$ python3 -q
>>> import numpy as np
>>> np.set_printoptions(precision=1, suppress=True, linewidth=200, floatmode="fixed")
>>> M = np.load("w.npy")
>>> M.round(1) + 0
array([[ 0.9, -0.2, -0.1, -0.1,  0.1,  0.0,  0.0,  0.0,  0.0,  0.0],
       [-0.2,  0.6, -0.2, -0.3,  0.2, -0.1,  0.1,  0.1,  0.1,  0.1],
       [-0.1, -0.2,  0.7,  0.1,  0.0, -0.2,  0.3,  0.1,  0.1,  0.0],
       [-0.1, -0.3,  0.1,  0.5,  0.2,  0.2, -0.2,  0.0,  0.0,  0.1],
       [ 0.1,  0.2,  0.0,  0.2,  0.9,  0.0,  0.0,  0.0,  0.0,  0.0],
       [ 0.0, -0.1, -0.2,  0.2,  0.0,  0.8,  0.2,  0.1,  0.1,  0.0],
       [ 0.0,  0.1,  0.3, -0.2,  0.0,  0.2,  0.7, -0.1, -0.1,  0.0],
       [ 0.0,  0.1,  0.1,  0.0,  0.0,  0.1, -0.1,  1.0,  0.0,  0.0],
       [ 0.0,  0.1,  0.1,  0.0,  0.0,  0.1, -0.1,  0.0,  1.0,  0.0],
       [ 0.0,  0.1,  0.0,  0.1,  0.0,  0.0,  0.0,  0.0,  0.0,  1.0]])
>>> # equal to its transpose
>>> x = np.array([5, 5, 4, 1, 5, 5, 4, 2, 2, 3])
>>> M @ M @ x
array([3.9, 2.3, 2.1, 0.3, 5.9, 3.6, 5.5, 2.8, 2.7, 3.5])
>>> (x - M @ x) @ (M @ x)
np.float64(0.0)
>>> np.round(np.eye(10) - M, 1) + 0
array([[ 0.1,  0.2,  0.1,  0.1, -0.1,  0.0,  0.0,  0.0,  0.0,  0.0],
       [ 0.2,  0.4,  0.2,  0.3, -0.2,  0.1, -0.1, -0.1, -0.1, -0.1],
       [ 0.1,  0.2,  0.3, -0.1,  0.0,  0.2, -0.3, -0.1, -0.1,  0.0],
       [ 0.1,  0.3, -0.1,  0.5, -0.2, -0.2,  0.2,  0.0,  0.0, -0.1],
       [-0.1, -0.2,  0.0, -0.2,  0.1,  0.0,  0.0,  0.0,  0.0,  0.0],
       [ 0.0,  0.1,  0.2, -0.2,  0.0,  0.2, -0.2, -0.1, -0.1,  0.0],
       [ 0.0, -0.1, -0.3,  0.2,  0.0, -0.2,  0.3,  0.1,  0.1,  0.0],
       [ 0.0, -0.1, -0.1,  0.0,  0.0, -0.1,  0.1,  0.0,  0.0,  0.0],
       [ 0.0, -0.1, -0.1,  0.0,  0.0, -0.1,  0.1,  0.0,  0.0,  0.0],
       [ 0.0, -0.1,  0.0, -0.1,  0.0,  0.0,  0.0,  0.0,  0.0,  0.0]])
>>> round(float(np.linalg.norm(M, 2) / np.linalg.norm(M)), 1)
0.4
>>> np.linalg.cond(M) > 100
np.True_
>>> other = M / np.linalg.norm(M, axis=1, keepdims=True)
>>> C2 = other @ other.T
>>> (C2 - 2 * np.eye(10)).round(6).argmax(axis=1)
array([4, 4, 6, 4, 3, 6, 2, 1, 1, 1])
>>> round(float(np.degrees(np.arccos(np.clip(C2[4, 7], -1, 1)))), 1)
92.3
>>> np.linalg.norm(other, axis=1)
array([1.0, 1.0, 1.0, 1.0, 1.0, 1.0, 1.0, 1.0, 1.0, 1.0])
>>> (np.abs(C2) > 0.9).astype(int)
array([[1, 0, 0, 0, 0, 0, 0, 0, 0, 0],
       [0, 1, 0, 0, 0, 0, 0, 0, 0, 0],
       [0, 0, 1, 0, 0, 0, 0, 0, 0, 0],
       [0, 0, 0, 1, 0, 0, 0, 0, 0, 0],
       [0, 0, 0, 0, 1, 0, 0, 0, 0, 0],
       [0, 0, 0, 0, 0, 1, 0, 0, 0, 0],
       [0, 0, 0, 0, 0, 0, 1, 0, 0, 0],
       [0, 0, 0, 0, 0, 0, 0, 1, 0, 0],
       [0, 0, 0, 0, 0, 0, 0, 0, 1, 0],
       [0, 0, 0, 0, 0, 0, 0, 0, 0, 1]])
>>> C2.round(1) + 0
array([[ 1.0, -0.3, -0.1, -0.2,  0.1,  0.0,  0.0,  0.1,  0.0,  0.0],
       [-0.3,  1.0, -0.3, -0.5,  0.3, -0.2,  0.2,  0.2,  0.1,  0.1],
       [-0.1, -0.3,  1.0,  0.2,  0.0, -0.3,  0.4,  0.1,  0.1,  0.0],
       [-0.2, -0.5,  0.2,  1.0,  0.3,  0.3, -0.4,  0.0,  0.0,  0.1],
       [ 0.1,  0.3,  0.0,  0.3,  1.0,  0.0,  0.0,  0.0,  0.0,  0.0],
       [ 0.0, -0.2, -0.3,  0.3,  0.0,  1.0,  0.3,  0.1,  0.1,  0.0],
       [ 0.0,  0.2,  0.4, -0.4,  0.0,  0.3,  1.0, -0.1, -0.1,  0.0],
       [ 0.1,  0.2,  0.1,  0.0,  0.0,  0.1, -0.1,  1.0,  0.0,  0.0],
       [ 0.0,  0.1,  0.1,  0.0,  0.0,  0.1, -0.1,  0.0,  1.0,  0.0],
       [ 0.0,  0.1,  0.0,  0.1,  0.0,  0.0,  0.0,  0.0,  0.0,  1.0]])
